>>> import numpy as np
>>> np.set_printoptions(suppress=True, linewidth=100)
>>> mat = np.load("block13.npy")
>>> print(mat)
[[ 1 -2  4]
 [ 1 -1  1]
 [ 1  0  0]
 [ 1  1  1]]
>>> f, v = mat[3], mat[0]
>>> f @ f
np.int64(3)
>>> pr = (f @ v) / (f @ f) * f
>>> v - pr
array([ 0., -3.,  3.])
>>> np.linalg.matrix_rank(np.outer(f, v))
np.int64(1)
>>> round(float(np.linalg.norm(f + v) ** 2 + np.linalg.norm(f - v) ** 2), 1)
48.0
>>> E = np.loadtxt("dump.csv", delimiter=",")
>>> E
array([[ 1.,  0.,  0.,  0.,  0.,  0.,  0.,  0.,  0.],
       [ 2.,  1.,  0.,  0.,  0.,  0.,  0.,  0.,  0.],
       [-2.,  3.,  1.,  0.,  0.,  0.,  0.,  0.,  0.],
       [-1., -3., -1.,  1.,  0.,  0.,  0.,  0.,  0.],
       [-1., -3.,  1., -2.,  1.,  0.,  0.,  0.,  0.],
       [ 2., -3., -3.,  2.,  3.,  1.,  0.,  0.,  0.],
       [-2.,  3., -1.,  0., -3.,  3.,  1.,  0.,  0.],
       [-2.,  1., -3.,  0., -3.,  3.,  1.,  1.,  0.],
       [ 1., -2., -2., -2.,  3., -1.,  2., -3.,  1.]])
>>> # triangular, det is the product of the diagonal
>>> np.linalg.matrix_rank(E - E[0, 0] * np.eye(9))
np.int64(8)
>>> arr = np.load("test11.npy")
>>> arr
array([[ 0.8,  1.2,  2. ,  0.9,  0.3,  2.1, -0.5],
       [ 1.5,  0.8,  2.4,  1.2, -0.4,  1.7,  0.5],
       [ 0.9,  1.1,  2.8,  0.6,  0. ,  2.3,  0.2],
       [ 1. ,  0.7,  2.4,  1.3,  0.2,  2.1, -0.1],
       [ 0.7,  0.8,  2.5,  0.7,  0.2,  2.6,  0.1],
       [ 1.8,  1.1,  1.8,  0.8, -0.2,  2.2, -0.5],
       [ 1. ,  1. ,  2. ,  1. ,  0.3,  1.9,  0.1],
       [ 1.2,  0.6,  2. ,  0.6, -0.1,  2.3, -0.3],
       [ 0.9,  1.2,  1.9,  0.7, -0.2,  2.1, -0.6],
       [ 0.8,  0.8,  2. ,  1.3,  0.3,  1.8, -0.1],
       [ 0.9,  1.3,  1.7,  1.1,  0.3,  2.1,  0.5],
       [ 1. ,  1. ,  2. ,  1. , -0.6,  2. ,  0.2],
       [ 0.9,  1.1,  1.8,  1.2,  0.3,  2. , -0.1],
       [ 2.1,  2.2,  0.1,  1.8,  0.2,  2.5,  1.8],
       [ 2.1,  2. , -0.2,  1.9,  0.2,  2.4,  2.4],
       [ 1.7,  2. ,  0.2,  1.8,  0. ,  2.2,  2.8],
       [ 1.7,  2.9, -0.4,  2.3, -0.3,  2.6,  2.1],
       [ 1.6,  1.4,  0.3,  2.2,  0. ,  2.2,  1.7],
       [ 1.9,  1.8, -0.1,  1.8,  0.2,  2.3,  1.9],
       [ 1.8,  2.2, -0.1,  1.8,  0. ,  2. ,  1.7],
       [ 2.1,  2.1, -0.1,  2.1, -0.4,  1.9,  1.3],
       [ 1.8,  2.1, -0.6,  2. ,  0.2,  2.2,  2. ],
       [ 2. ,  2. , -0.4,  2.1, -0.2,  1.5,  2.1],
       [ 1.9,  2.1,  0.2,  1.8, -0.1,  2.4,  2.1],
       [ 2.6,  2.2,  0. ,  1.8, -0.1,  2.3,  1.8],
       [ 1.8,  2.3, -0.1,  2.3,  0.5,  2.1,  1.8]])
>>> x = np.array([1, 0, -1, 0, 0, 1, -1])
>>> y = arr @ x
>>> np.round(np.linalg.solve(arr.T @ arr, arr.T @ y), 1) + 0
array([ 1.,  0., -1.,  0.,  0.,  1., -1.])
>>> y.round(1)
array([1.4, 0.3, 0.2, 0.8, 0.7, 2.7, 0.8, 1.8, 1.7, 0.7, 0.8, 0.8, 1.2, 2.7, 2.3, 0.9, 2.6, 1.8,
       2.4, 2.2, 2.8, 2.6, 1.8, 2. , 3.1, 2.2])
>>> rng = np.random.default_rng(5796)
>>> y = y + 0.3 * rng.normal(size=26)
>>> y.round(1) + 0
array([ 1.3, -0.1,  0. ,  0.6,  1. ,  2.9,  0.5,  2.1,  1.4,  0.5,  0.8,  1.3,  1.1,  2.5,  2.2,
        1.3,  2.5,  2.2,  2.1,  2.4,  2.7,  2.4,  2.4,  1.9,  3.1,  2.2])
>>> b, *_ = np.linalg.lstsq(arr, y)
>>> b.round(1)
array([ 0.9, -0.3, -1.1,  0.1, -0.4,  1.2, -0.9])
>>> np.round(arr.T @ (y - arr @ b), 1) + 0
array([0., 0., 0., 0., 0., 0., 0.])
>>> print(round(np.linalg.norm(y - arr @ b), 1))
1.2
>>> idx = arr[:, 5] > np.median(arr[:, 5])
>>> f = arr[idx].mean(axis=0) - arr[~idx].mean(axis=0)
>>> print(idx.astype(int))
[0 0 1 0 1 1 0 1 0 0 0 0 0 1 1 1 1 1 1 0 0 1 0 1 1 0]
>>> ((arr - arr.mean(axis=0)) @ f > 0).astype(int)
array([0, 0, 0, 0, 0, 0, 0, 0, 0, 0, 0, 0, 0, 1, 1, 1, 1, 1, 1, 1, 1, 1, 1, 1, 1, 1])
>>> np.argsort(-np.abs(f).round(6), kind="stable")
array([6, 2, 0, 5, 1, 3, 4])
>>> f.round(1) + 0
array([ 0.4,  0.4, -0.7,  0.2,  0. ,  0.4,  0.9])
>>> cent = arr[[16, 15]].astype(float)
>>> for _ in range(5):
...     idx = np.linalg.norm(arr[:, None] - cent, axis=-1).argmin(axis=1)
...     cent = np.array([arr[idx == j].mean(axis=0) for j in range(2)])
... 
>>> idx
array([1, 1, 1, 1, 1, 1, 1, 1, 1, 1, 1, 1, 1, 0, 0, 0, 0, 0, 0, 0, 0, 0, 0, 0, 0, 0])
>>> np.round(cent[1] - cent[0], 1) + 0
array([-0.9, -1.1,  2.2, -1. ,  0. , -0.1, -2. ])
>>> cent.round(1) + 0
array([[ 1.9,  2.1, -0.1,  2. ,  0. ,  2.2,  2. ],
       [ 1. ,  1. ,  2.1,  1. ,  0. ,  2.1,  0. ]])
>>> D = np.linalg.norm(arr[:, None] - arr[None], axis=-1)
>>> np.flatnonzero(D[19] < D.mean() / 2)
array([13, 14, 17, 18, 19, 20, 21, 22, 23, 24, 25])
>>> D.shape
(26, 26)
>>> D[:5, :5].round(1)
array([[0. , 1.6, 1.2, 0.9, 1. ],
       [1.6, 0. , 1.3, 1.1, 1.5],
       [1.2, 1.3, 0. , 1. , 0.6],
       [0.9, 1.1, 1. , 0. , 0.9],
       [1. , 1.5, 0.6, 0.9, 0. ]])
>>> D.mean(axis=1).argmax()
np.int64(16)
>>> q, _ = np.linalg.qr(np.array([[-0.4], [-1.2], [-0.1], [-0.3], [1.1]]))
>>> A = q @ q.T
>>> print(A.round(1) + 0)
[[ 0.1  0.2  0.   0.  -0.2]
 [ 0.2  0.5  0.   0.1 -0.5]
 [ 0.   0.   0.   0.   0. ]
 [ 0.   0.1  0.   0.  -0.1]
 [-0.2 -0.5  0.  -0.1  0.4]]
>>> x = np.array([2, 1, 2, 2, 0])
>>> np.round(np.linalg.eigvalsh(2 * A - np.eye(5)), 1)
array([-1., -1., -1., -1.,  1.])
>>> np.round(A @ A @ x, 1)
array([ 0.4,  1.2,  0.1,  0.3, -1.1])
>>> np.round(np.eye(5) - A, 1) + 0
array([[ 0.9, -0.2,  0. ,  0. ,  0.2],
       [-0.2,  0.5,  0. , -0.1,  0.5],
       [ 0. ,  0. ,  1. ,  0. ,  0. ],
       [ 0. , -0.1,  0. ,  1. ,  0.1],
       [ 0.2,  0.5,  0. ,  0.1,  0.6]])
>>> round(float(np.linalg.eigvals(A).sum().real), 1)
1.0
>>> np.round(np.poly(A), 1) + 0
array([ 1., -1.,  0.,  0.,  0.,  0.])
>>> round(np.einsum("ii->", A), 1)
np.float64(1.0)
>>> np.round(np.kron(np.eye(2, dtype=int), A), 1) + 0
array([[ 0.1,  0.2,  0. ,  0. , -0.2,  0. ,  0. ,  0. ,  0. ,  0. ],
       [ 0.2,  0.5,  0. ,  0.1, -0.5,  0. ,  0. ,  0. ,  0. ,  0. ],
       [ 0. ,  0. ,  0. ,  0. ,  0. ,  0. ,  0. ,  0. ,  0. ,  0. ],
       [ 0. ,  0.1,  0. ,  0. , -0.1,  0. ,  0. ,  0. ,  0. ,  0. ],
       [-0.2, -0.5,  0. , -0.1,  0.4,  0. ,  0. ,  0. ,  0. ,  0. ],
       [ 0. ,  0. ,  0. ,  0. ,  0. ,  0.1,  0.2,  0. ,  0. , -0.2],
       [ 0. ,  0. ,  0. ,  0. ,  0. ,  0.2,  0.5,  0. ,  0.1, -0.5],
       [ 0. ,  0. ,  0. ,  0. ,  0. ,  0. ,  0. ,  0. ,  0. ,  0. ],
       [ 0. ,  0. ,  0. ,  0. ,  0. ,  0. ,  0.1,  0. ,  0. , -0.1],
       [ 0. ,  0. ,  0. ,  0. ,  0. , -0.2, -0.5,  0. , -0.1,  0.4]])
>>> np.round(np.linalg.det(2 * A), 1), round(float(np.linalg.det(A)), 1)
(np.float64(0.0), 0.0)
>>> round(np.linalg.det(A[::-1]), 1)
np.float64(0.0)
>>> idx = rng.permutation(5)
>>> idx
array([2, 1, 0, 4, 3])
>>> other = A[idx][:, idx]
>>> print(np.round(np.diag(other), 1) + 0)
[0.  0.5 0.1 0.4 0. ]
>>> np.round(np.sort(np.abs(np.linalg.eigvals(other))), 1) + 0
array([0., 0., 0., 0., 1.])
>>> round(float(np.linalg.det(other)), 1), round(float(np.linalg.det(A[idx])), 1)
(0.0, 0.0)
>>> print(other.round(1) + 0)
[[ 0.   0.   0.   0.   0. ]
 [ 0.   0.5  0.2 -0.5  0.1]
 [ 0.   0.2  0.1 -0.2  0. ]
 [ 0.  -0.5 -0.2  0.4 -0.1]
 [ 0.   0.1  0.  -0.1  0. ]]
>>> print([round(float(x), 1) for x in np.linalg.svd(other, compute_uv=False)[:3]])
[1.0, 0.0, 0.0]
>>> np.argsort(-np.linalg.norm(other, axis=0).round(6), kind="stable")[:3]
array([1, 3, 2])
>>> print(np.linalg.matrix_rank(other, rtol=0.1))
1
>>> round(np.linalg.norm(A, 2) / np.linalg.norm(A), 1)
np.float64(1.0)
>>> np.argsort(-np.linalg.norm(A, axis=0).round(6), kind="stable")[:3]
array([1, 4, 0])
>>> np.linalg.matrix_rank(A, rtol=0.1)
np.int64(1)
>>> F = np.loadtxt("mat.csv", delimiter=",")
>>> print(F)
[[ -7.  -4.   1.   3.]
 [  0.  -1.   0.   0.]
 [  6.   4.  -2.  -3.]
 [-16. -10.   2.   7.]]
>>> Uu, sigma, VT = np.linalg.svd(F)
>>> sigma.round(1)
array([23.4,  1.2,  0.9,  0.1])
>>> np.argmax(sigma[:-1] / (sigma[1:] + 1e-6)) + 1
np.int64(1)
>>> other = Uu[:, :1] @ np.diag(sigma[:1]) @ VT[:1]
>>> print(round(np.linalg.norm(F - other) / np.linalg.norm(F), 1))
0.1
>>> np.round(np.abs(F - other).max(), 1)
np.float64(1.1)
>>> other = A + rng.integers(-2, 3, (5, 1)) @ rng.integers(-2, 3, (1, 5))
>>> print(other.round(1) + 0)
[[ 2.1 -3.8 -2.  -2.   1.8]
 [-0.8  2.5  1.   1.1 -1.5]
 [ 0.   0.   0.   0.   0. ]
 [ 0.   0.1  0.   0.  -0.1]
 [-0.2 -0.5  0.  -0.1  0.4]]
>>> np.round(np.linalg.svd(other - A, compute_uv=False), 1) + 0
array([6.3, 0. , 0. , 0. , 0. ])
>>> np.unique(other.round(6), axis=0).shape
(5, 5)
>>> np.round(other @ np.linalg.pinv(other) @ other, 1) + 0
array([[ 2.1, -3.8, -2. , -2. ,  1.8],
       [-0.8,  2.5,  1. ,  1.1, -1.5],
       [ 0. ,  0. ,  0. ,  0. ,  0. ],
       [ 0. ,  0.1,  0. ,  0. , -0.1],
       [-0.2, -0.5,  0. , -0.1,  0.4]])
>>> np.round(np.trace(np.linalg.pinv(other) @ other), 1)
np.float64(2.0)
>>> [round(float(x), 1) for x in np.linalg.svd(F, compute_uv=False)[:3]]
[23.4, 1.2, 0.9]
>>> np.round(np.abs(np.linalg.svd(F)[2][-1]), 1) + 0
array([0.3, 0. , 0.3, 0.9])
>>> round(np.log10(np.linalg.cond(F)))
2
>>> np.linalg.matrix_rank(F, rtol=0.1)
np.int64(1)
>>> K = np.loadtxt("x.csv", delimiter=",")
>>> K
array([[ 12.1,   2.7,   0.4, -14.7,  -2.6],
       [  0.2,   0.3,  -3.4,   1.8,   1.3],
       [ -2.9,  -2.6,   1.1,   3.9,   0.3],
       [ -4.3,   0.3,   1.8,  10. ,   1.2],
       [ -1.8,  -1.9,   1.9,   0.2,  -1.6],
       [  8.5,   4.6,   0.1, -10.7,  -2.6],
       [ -4.4,  -0.1,   1. ,   5.4,   0.8],
       [  2. ,   1. ,  -0.5,  -2.6,   0.6],
       [ -6.2,   1.5,  -0.4,  11.4,   2. ],
       [ -3.1,   3.3,   3.6,   8.6,   0.6],
       [ -9.1,   0.4,   1.1,  10.2,   1.3],
       [ -0.1,   0.1,  -4.6,   1.6,   1.6],
       [  9.5,   2.2,   4. ,  -4.7,  -1.3],
       [-16.7,  -3.9,  -2.2,  12.6,   3.1],
       [ -1.3,   4.9,   2.8,  11.9,   1.5],
       [-11.8,  -3. ,   0.9,   7.1,   1.8],
       [ 12.4,   0.6,  -0.1, -19.6,  -4.2],
       [ 16.2,   6.7,   0. ,  -8.4,  -1.5],
       [  3.2,   4. ,   1. ,   1.4,  -0.1],
       [ -5.8,  -3.1,  -3.6,  -4.6,   0.4],
       [  2. ,   1.8,   1. ,   3.6,   0. ],
       [  7.5,  -0.3,  -0.3, -12.1,  -2.7],
       [  4.4,  -1.6,   1.9,  -8.6,  -1.4],
       [  6.1,   0.8,  -0.1, -10.6,  -2. ],
       [ 10.5,  -3. ,   1.2, -15.8,  -2.7]])
>>> f = np.array([1, -3, -3])
>>> print(np.round(np.convolve(K[22], f), 1))
[  4.4 -14.8  -6.5  -9.5  18.7  30.    4.2]
>>> other = np.array([[5, 3], [2, 0], [2, 1], [1, 0], [5, 2]])
>>> cent = np.array([[1, 2, 0, 0, 0], [3, 2, 1, 0, 3]])
>>> feats = other @ cent
>>> feats
array([[14, 16,  3,  0,  9],
       [ 2,  4,  0,  0,  0],
       [ 5,  6,  1,  0,  3],
       [ 1,  2,  0,  0,  0],
       [11, 14,  2,  0,  6]])
>>> # rank 2
>>> f = np.array([7, 8])
>>> print(np.array([np.convolve(row, f, "same") for row in feats]))
[[ 98 224 149  24  63]
 [ 14  44  32   0   0]
 [ 35  82  55   8  21]
 [  7  22  16   0   0]
 [ 77 186 126  16  42]]
>>> np.convolve(feats[3], f)
array([ 7, 22, 16,  0,  0,  0])
>>> print(np.cross(feats[3, :3], feats[0, :3]))
[  6  -3 -12]
>>> X = np.loadtxt("out18.csv", delimiter=",")
>>> X
array([[ 25.,  45.,  40.,  35.,  20.,  25.,  20.,  20.,  30.],
       [-40., -72., -64., -56., -32., -40., -32., -32., -48.],
       [-35., -63., -56., -49., -28., -35., -28., -28., -42.],
       [ 20.,  36.,  32.,  28.,  16.,  20.,  16.,  16.,  24.]])
>>> # column 5 repeats column 0
>>> rk = np.linalg.matrix_rank(feats)
>>> rk
np.int64(2)
>>> N = np.linalg.svd(feats)[2][rk:].T
>>> N.shape
(5, 3)
>>> [int(np.linalg.matrix_rank(feats[:, :j + 1])) for j in range(5)]
[1, 2, 2, 2, 2]
>>> [int(np.linalg.matrix_rank(np.delete(feats, i, axis=0))) for i in range(5)]
[2, 2, 2, 2, 2]
>>> print(np.linalg.matrix_rank(feats.T @ feats), np.linalg.matrix_rank(feats @ feats.T))
2 2
>>> np.round(np.linalg.norm(X, 2) / np.linalg.norm(X), 1)
np.float64(1.0)
>>> np.argsort(-np.linalg.norm(X, axis=0).round(6), kind="stable")[:3]
array([1, 2, 3])
>>> np.linalg.cond(X) > 100
np.True_
>>> [round(float(x), 1) for x in np.linalg.svd(X, compute_uv=False)[:3]]
[224.7, 0.0, 0.0]
>>> f, v = X[3], X[1]
>>> f @ v
np.float64(-10496.0)
>>> print(f @ f)
5248.0
>>> pr = (f @ v) / (f @ f) * f
>>> print(np.round(np.linalg.norm(f + v) ** 2 + np.linalg.norm(f - v) ** 2, 1))
52480.0
>>> pr
array([-40., -72., -64., -56., -32., -40., -32., -32., -48.])
>>> (v - pr) @ f
np.float64(0.0)
>>> np.outer(f, v)
array([[ -800., -1440., -1280., -1120.,  -640.,  -800.,  -640.,  -640.,  -960.],
       [-1440., -2592., -2304., -2016., -1152., -1440., -1152., -1152., -1728.],
       [-1280., -2304., -2048., -1792., -1024., -1280., -1024., -1024., -1536.],
       [-1120., -2016., -1792., -1568.,  -896., -1120.,  -896.,  -896., -1344.],
       [ -640., -1152., -1024.,  -896.,  -512.,  -640.,  -512.,  -512.,  -768.],
       [ -800., -1440., -1280., -1120.,  -640.,  -800.,  -640.,  -640.,  -960.],
       [ -640., -1152., -1024.,  -896.,  -512.,  -640.,  -512.,  -512.,  -768.],
       [ -640., -1152., -1024.,  -896.,  -512.,  -640.,  -512.,  -512.,  -768.],
       [ -960., -1728., -1536., -1344.,  -768.,  -960.,  -768.,  -768., -1152.]])
>>> v - pr
array([0., 0., 0., 0., 0., 0., 0., 0., 0.])
